$ python3 -q
>>> import numpy as np
>>> np.set_printoptions(precision=2, suppress=True, linewidth=120, floatmode="fixed")
>>> A = np.array([[0, 0, 0, 0, -7, 0, 0],
...     [0, 0, 0, -8, 0, 0, -1],
...     [0, 3, 0, 0, 0, -8, 0],
...     [0, 0, 0, -7, 9, -2, -6],
...     [-6, 0, 0, 0, 0, 0, 0],
...     [0, 0, 0, -1, 0, 0, 0]])
>>> out = np.array([[0, 0, 3],
...     [1, -1, 1],
...     [-1, 1, -2],
...     [1, -1, 1],
...     [2, 2, 0],
...     [1, -2, 1],
...     [-2, -1, 3]])
>>> print(np.linalg.matrix_rank(A @ out))
3
>>> print(A @ out)
[[-14 -14   0]
 [ -6   9 -11]
 [ -5  13  -5]
 [ 21  35 -27]
 [  0   0 -18]
 [ -1   1  -1]]
>>> print(out.T @ A.T)
[[-14  -6  -5  21   0  -1]
 [-14   9  13  35   0   1]
 [  0 -11  -5 -27 -18  -1]]
>>> print(np.einsum("ik,kj->ij", A, out))
[[-14 -14   0]
 [ -6   9 -11]
 [ -5  13  -5]
 [ 21  35 -27]
 [  0   0 -18]
 [ -1   1  -1]]
>>> print(np.einsum("ik,kj->ji", A, out))
[[-14  -6  -5  21   0  -1]
 [-14   9  13  35   0   1]
 [  0 -11  -5 -27 -18  -1]]
>>> print(np.einsum("ij,ij->i", A, A))
[ 49  65  73 170  36   1]
>>> out = np.array([[-3]])
>>> cent = np.array([[2, 1, 3], [-1, 5, -5], [2, -3, -5]])
>>> W0 = np.block([[out, np.zeros((1, 3))], [np.zeros((3, 1)), cent]])
>>> print(W0)
[[-3.00  0.00  0.00  0.00]
 [ 0.00  2.00  1.00  3.00]
 [ 0.00 -1.00  5.00 -5.00]
 [ 0.00  2.00 -3.00 -5.00]]
>>> # splits into 2 blocks
>>> Q, Rm = np.linalg.qr(W0)
>>> print(np.trace(Q @ Q.T))
4.0
>>> print(Q.shape, Rm.shape)
(4, 4) (4, 4)
>>> print(np.abs(np.diag(Rm)))
[3.00 3.00 5.10 7.58]
>>> print(abs(Rm[0, 0]), round(np.linalg.norm(W0[:, 0]), 2))
3.0 3.0
>>> print((W0 + W0.T) / 2)
[[-3.00  0.00  0.00  0.00]
 [ 0.00  2.00  0.00  2.50]
 [ 0.00  0.00  5.00 -4.00]
 [ 0.00  2.50 -4.00 -5.00]]
>>> print(W0 @ W0)
[[  9.00   0.00   0.00   0.00]
 [  0.00   9.00  -2.00 -14.00]
 [  0.00 -17.00  39.00  -3.00]
 [  0.00  -3.00   2.00  46.00]]
>>> print(np.sort(np.abs(np.linalg.eigvals(W0))))
[2.69 3.00 6.23 6.92]
>>> print(np.allclose(W0 @ W0.T, W0.T @ W0))
False
>>> print((W0 - W0.T) / 2)
[[ 0.00  0.00  0.00  0.00]
 [ 0.00  0.00  1.00  0.50]
 [ 0.00 -1.00  0.00 -1.00]
 [ 0.00 -0.50  1.00  0.00]]
>>> u = np.array([-2, -2, -3])
>>> print(np.cross(W0[3, :3], W0[2, :3]))
[ 7.00 -0.00 -0.00]
>>> print(np.polyval(u, W0[3]))
[ -3.00 -15.00 -15.00 -43.00]
>>> print(np.correlate(W0[3], W0[2], "full"))
[  0.00 -10.00  25.00   8.00 -22.00   5.00   0.00]
>>> print(np.convolve(W0[3], u))
[ 0.00 -4.00  2.00 10.00 19.00 15.00]
>>> print(np.round(np.linalg.det(W0), 2))
348.0
>>> print(np.sort(np.linalg.eigvals(W0).real))
[-6.92 -3.00  2.69  6.23]
